$ ipython --no-banner

In [1]: import numpy as np

In [2]: np.set_printoptions(precision=1, suppress=True, linewidth=200, floatmode="fixed")

In [3]: M = np.loadtxt("data.csv", delimiter=",")

In [4]: M
Out[4]: 
array([[  0.0, -19.6,  -4.2],
       [  0.0, -15.2,  13.0],
       [  0.0,  11.5,  16.4],
       [  0.0,  14.4, -13.9],
       [  0.0,  10.1,  17.3],
       [  0.0,   7.5,  18.6],
       [  0.0,   0.5, -20.0],
       [  0.0,   8.8, -18.0],
       [  0.0,   1.9, -19.9],
       [  0.0, -15.1, -13.1],
       [  0.0,   6.4,  19.0],
       [  0.0,  -0.3, -20.0],
       [  0.0, -13.6, -14.7],
       [  0.0,   4.9,  19.4],
       [  0.0,  19.7,  -3.7],
       [  0.0,  -5.5,  19.2],
       [  0.0, -18.2,   8.2],
       [  0.0,  19.5,   4.6],
       [  0.0,  20.0,  -1.3],
       [  0.0,  11.4,  16.4],
       [  0.0,  19.9,   2.3],
       [  0.0, -15.3,  12.8],
       [  0.0, -18.4,  -7.9],
       [  0.0,  15.9, -12.1],
       [  0.0,  15.2, -13.0]])

In [5]: np.argsort(-np.linalg.norm(M, axis=0).round(6), kind="stable")[:3]
Out[5]: array([2, 1, 0])

In [6]: np.linalg.matrix_rank(M, rtol=0.1)
Out[6]: np.int64(2)

In [7]: np.round(np.linalg.norm(M, 2) / np.linalg.norm(M), 1)
Out[7]: np.float64(0.7)

In [8]: np.linalg.cond(M) > 100
Out[8]: np.True_

In [9]: m1 = np.loadtxt("m.csv", delimiter=",")

In [10]: m1
Out[10]: 
array([[ 1.0,  3.0,  4.0],
       [-2.0,  0.0,  1.0]])

In [11]: f, r1 = m1[0], m1[1]

In [12]: f @ r1
Out[12]: np.float64(2.0)

In [13]: f @ f
Out[13]: np.float64(26.0)

In [14]: p = (f @ r1) / (f @ f) * f

In [15]: np.outer(f, r1)
Out[15]: 
array([[-2.0,  0.0,  1.0],
       [-6.0,  0.0,  3.0],
       [-8.0,  0.0,  4.0]])

In [16]: A2 = m1 / np.linalg.norm(m1, axis=1, keepdims=True)

In [17]: gram = A2 @ A2.T

In [18]: gram[0]
Out[18]: array([1.0, 0.2])

In [19]: (gram - 2 * np.eye(2)).round(6).argmax(axis=1)
Out[19]: array([1, 0])

In [20]: def softmax(z):
    ...:     e = np.exp(z - z.max(axis=-1, keepdims=True))
    ...:     return e / e.sum(axis=-1, keepdims=True)
    ...: 

In [21]: np.round(softmax(m1[1] + -2), 1) + 0
Out[21]: array([0.0, 0.3, 0.7])

In [22]: np.round(softmax(10 * m1[1]), 1) + 0
Out[22]: array([0.0, 0.0, 1.0])

In [23]: S = m1 @ m1.T / np.sqrt(3)

In [24]: softmax(S + np.triu(np.full(S.shape, -np.inf), 1))
Out[24]: 
array([[1.0, 0.0],
       [0.2, 0.8]])

In [25]: softmax(S).round(6).argmax(axis=1)
Out[25]: array([0, 1])

In [26]: U, sig, vt = np.linalg.svd(m1, full_matrices=False)

In [27]: np.cumsum(sig ** 2) / np.sum(sig ** 2)
Out[27]: array([0.8, 1.0])

In [28]: (sig > 1e-8).sum()
Out[28]: np.int64(2)

In [29]: round(float(np.sqrt((sig ** 2).sum())), 1), round(float(np.linalg.norm(m1)), 1)
Out[29]: (5.6, 5.6)

In [30]: gram = m1.T @ m1

In [31]: np.trace(gram), (m1 ** 2).sum()
Out[31]: (np.float64(31.0), np.float64(31.0))

In [32]: gram
Out[32]: 
array([[ 5.0,  3.0,  2.0],
       [ 3.0,  9.0, 12.0],
       [ 2.0, 12.0, 17.0]])

In [33]: (m1 @ m1.T).shape
Out[33]: (2, 2)

In [34]: np.round(np.linalg.eigvalsh(gram)[::-1], 1) + 0
Out[34]: array([26.2,  4.8,  0.0])

In [35]: mat = np.loadtxt("run19.csv", delimiter=",")

In [36]: mat
Out[36]: 
array([[-2.0,  7.0,  1.0, -2.0],
       [-2.0, -2.0,  7.0,  1.0],
       [ 1.0, -2.0, -2.0,  7.0],
       [ 7.0,  1.0, -2.0, -2.0]])

In [37]: rng = np.random.default_rng(5617)

In [38]: labels = rng.permutation(4)

In [39]: labels
Out[39]: array([0, 2, 3, 1])

In [40]: A2 = mat[labels][:, labels]

In [41]: A2
Out[41]: 
array([[-2.0,  1.0, -2.0,  7.0],
       [ 1.0, -2.0,  7.0, -2.0],
       [ 7.0, -2.0, -2.0,  1.0],
       [-2.0,  7.0,  1.0, -2.0]])

In [42]: round(np.linalg.det(A2), 1), round(float(np.linalg.det(mat[labels])), 1)
Out[42]: (np.float64(-2160.0), -2160.0)

In [43]: np.trace(A2)
Out[43]: np.float64(-8.0)

In [44]: np.sort(np.abs(np.linalg.eigvals(A2)))
Out[44]: array([4.0, 6.0, 9.5, 9.5])

In [45]: np.diag(A2)
Out[45]: array([-2.0, -2.0, -2.0, -2.0])

In [46]: np.fft.fft(mat[0])
Out[46]: array([ 4.0+0.0j, -3.0-9.0j, -6.0+0.0j, -3.0+9.0j])

In [47]: mat @ (-1.0) ** np.arange(4)
Out[47]: array([-6.0,  6.0, -6.0,  6.0])

In [48]: np.einsum("ii->", mat)
Out[48]: np.float64(-8.0)

In [49]: np.kron(np.eye(2, dtype=int), mat)
Out[49]: 
array([[-2.0,  7.0,  1.0, -2.0, -0.0,  0.0,  0.0, -0.0],
       [-2.0, -2.0,  7.0,  1.0, -0.0, -0.0,  0.0,  0.0],
       [ 1.0, -2.0, -2.0,  7.0,  0.0, -0.0, -0.0,  0.0],
       [ 7.0,  1.0, -2.0, -2.0,  0.0,  0.0, -0.0, -0.0],
       [-0.0,  0.0,  0.0, -0.0, -2.0,  7.0,  1.0, -2.0],
       [-0.0, -0.0,  0.0,  0.0, -2.0, -2.0,  7.0,  1.0],
       [ 0.0, -0.0, -0.0,  0.0,  1.0, -2.0, -2.0,  7.0],
       [ 0.0,  0.0, -0.0, -0.0,  7.0,  1.0, -2.0, -2.0]])

In [50]: np.einsum("ij,ji->", mat, mat)
Out[50]: np.float64(-92.0)

In [51]: np.round(np.linalg.det(mat.T), 1)
Out[51]: np.float64(-2160.0)

In [52]: P = np.triu(np.array([[0, 1, 1, -2], [0, -2, 2, 0], [-2, 2, 2, 0], [-2, -1, -2, 1]]), 1) + np.eye(4)

In [53]: A2 = P @ mat @ np.linalg.inv(P)

In [54]: np.linalg.matrix_rank(A2)
Out[54]: np.int64(4)

In [55]: A2
Out[55]: 
array([[-17.0,  18.0,  -9.0, -24.0],
       [  0.0,  -6.0,  15.0,  15.0],
       [  1.0,  -3.0,   3.0,   9.0],
       [  7.0,  -6.0,   3.0,  12.0]])

In [56]: np.poly(A2)
Out[56]: array([    1.0,     8.0,    78.0,    36.0, -2160.0])

In [57]: round(np.linalg.det(A2), 1)
Out[57]: np.float64(-2160.0)

In [58]: A2 = np.array([[1, -1, -1], [-2, 2, -1], [3, 1, -1], [2, -1, 3]])

In [59]: mat @ A2
Out[59]: 
array([[-17.0,  19.0, -12.0],
       [ 25.0,   4.0,   0.0],
       [ 13.0, -14.0,  24.0],
       [ -5.0,  -5.0, -12.0]])

In [60]: A2.T @ mat.T
Out[60]: 
array([[-17.0,  25.0,  13.0,  -5.0],
       [ 19.0,   4.0, -14.0,  -5.0],
       [-12.0,   0.0,  24.0, -12.0]])

In [61]: K = np.array([[0, 5, 9, 8], [0, 0, -1, 5], [0, 0, 0, -6], [0, 0, 0, 0]])

In [62]: A2 = K + rng.integers(-2, 3, (4, 3)) @ rng.integers(-2, 3, (3, 4))

In [63]: A2
Out[63]: 
array([[-2, -1, 13,  6],
       [-2, -3,  2,  0],
       [ 1, -1, -1,  0],
       [ 0, -3,  1,  3]])

In [64]: np.round(np.linalg.svd(A2 - K, compute_uv=False), 1) + 0
Out[64]: array([10.5,  7.3,  0.2,  0.0])

In [65]: np.linalg.matrix_rank(A2 - K, tol=1e-8)
Out[65]: np.int64(3)

In [66]: A2 - K
Out[66]: 
array([[-2, -6,  4, -2],
       [-2, -3,  3, -5],
       [ 1, -1, -1,  6],
       [ 0, -3,  1,  3]])

In [67]: f = np.array([2, 5])

In [68]: np.array([np.convolve(row, f, "same") for row in K])
Out[68]: 
array([[  0,  10,  43,  61],
       [  0,   0,  -2,   5],
       [  0,   0,   0, -12],
       [  0,   0,   0,   0]])

In [69]: U, sig, vt = np.linalg.svd(K)

In [70]: np.argmax(sig[:-1] / (sig[1:] + 1e-6)) + 1
Out[70]: np.int64(3)

In [71]: A2 = U[:, :3] @ np.diag(sig[:3]) @ vt[:3]

In [72]: np.round(np.linalg.norm(K - A2, 2), 1), sig[3]
Out[72]: (np.float64(0.0), np.float64(0.0))

In [73]: np.round(np.abs(K - A2).max(), 1)
Out[73]: np.float64(0.0)

In [74]: np.linalg.matrix_rank(K, rtol=0.05)
Out[74]: np.int64(2)

In [75]: np.linalg.matrix_rank(A2)
Out[75]: np.int64(3)

In [76]: round(float(np.linalg.norm(K - A2) / np.linalg.norm(K)), 1)
Out[76]: 0.0

In [77]: feats = np.load("case4.npy")

In [78]: feats
Out[78]: 
array([[0.6, 0.1, 0.3, 0.0],
       [0.0, 0.2, 0.2, 0.6],
       [0.3, 0.3, 0.3, 0.1],
       [0.4, 0.4, 0.0, 0.2]])

In [79]: labels = rng.permutation(4)

In [80]: labels
Out[80]: array([2, 3, 1, 0])

In [81]: A2 = feats[labels][:, labels]

In [82]: np.sort(np.abs(np.linalg.eigvals(A2)))
Out[82]: array([0.3, 0.3, 0.3, 1.0])

In [83]: np.round(np.trace(A2), 1)
Out[83]: np.float64(1.3)

In [84]: np.allclose(A2, feats)
Out[84]: False

In [85]: round(float(np.abs(np.linalg.eigvals(feats)).max()), 1)
Out[85]: 1.0

In [86]: np.round((feats - feats.T) / 2, 1) + 0
Out[86]: 
array([[ 0.0,  0.1,  0.0, -0.2],
       [-0.1,  0.0,  0.0,  0.1],
       [ 0.0,  0.0,  0.0,  0.0],
       [ 0.2, -0.1,  0.0,  0.0]])

In [87]: np.allclose(feats, feats.T)
Out[87]: False

In [88]: feats.inv()
---------------------------------------------------------------------------
AttributeError                            Traceback (most recent call last)
Cell In[88], line 1
----> 1 feats.inv()

AttributeError: 'numpy.ndarray' object has no attribute 'inv'

In [89]: np.allclose(feats @ feats.T, feats.T @ feats)
Out[89]: False

In [90]: np.round((feats + feats.T) / 2, 1) + 0
Out[90]: 
array([[0.6, 0.1, 0.3, 0.2],
       [0.1, 0.2, 0.2, 0.5],
       [0.3, 0.2, 0.3, 0.0],
       [0.2, 0.5, 0.0, 0.2]])

In [91]: A2 = np.array([[1, 3], [3, -1], [0, 1], [-2, 2]])

In [92]: feats @ A2
Out[92]: 
array([[ 1.0,  1.9],
       [-0.6,  1.2],
       [ 1.0,  1.1],
       [ 1.0,  1.2]])

In [93]: np.einsum("ik,kj->ji", feats, A2)
Out[93]: 
array([[ 1.0, -0.6,  1.0,  1.0],
       [ 1.9,  1.2,  1.1,  1.2]])

In [94]: np.linalg.matrix_rank(feats @ A2)
Out[94]: np.int64(2)

In [95]: np.vstack([feats, A2.T]).shape
Out[95]: (6, 4)

In [96]: np.einsum("ik,kj->ij", feats, A2)
Out[96]: 
array([[ 1.0,  1.9],
       [-0.6,  1.2],
       [ 1.0,  1.1],
       [ 1.0,  1.2]])

In [97]: A2.T @ feats.T
Out[97]: 
array([[ 1.0, -0.6,  1.0,  1.0],
       [ 1.9,  1.2,  1.1,  1.2]])

In [98]: np.einsum("ij->j", feats)
Out[98]: array([1.2, 1.0, 0.8, 0.9])
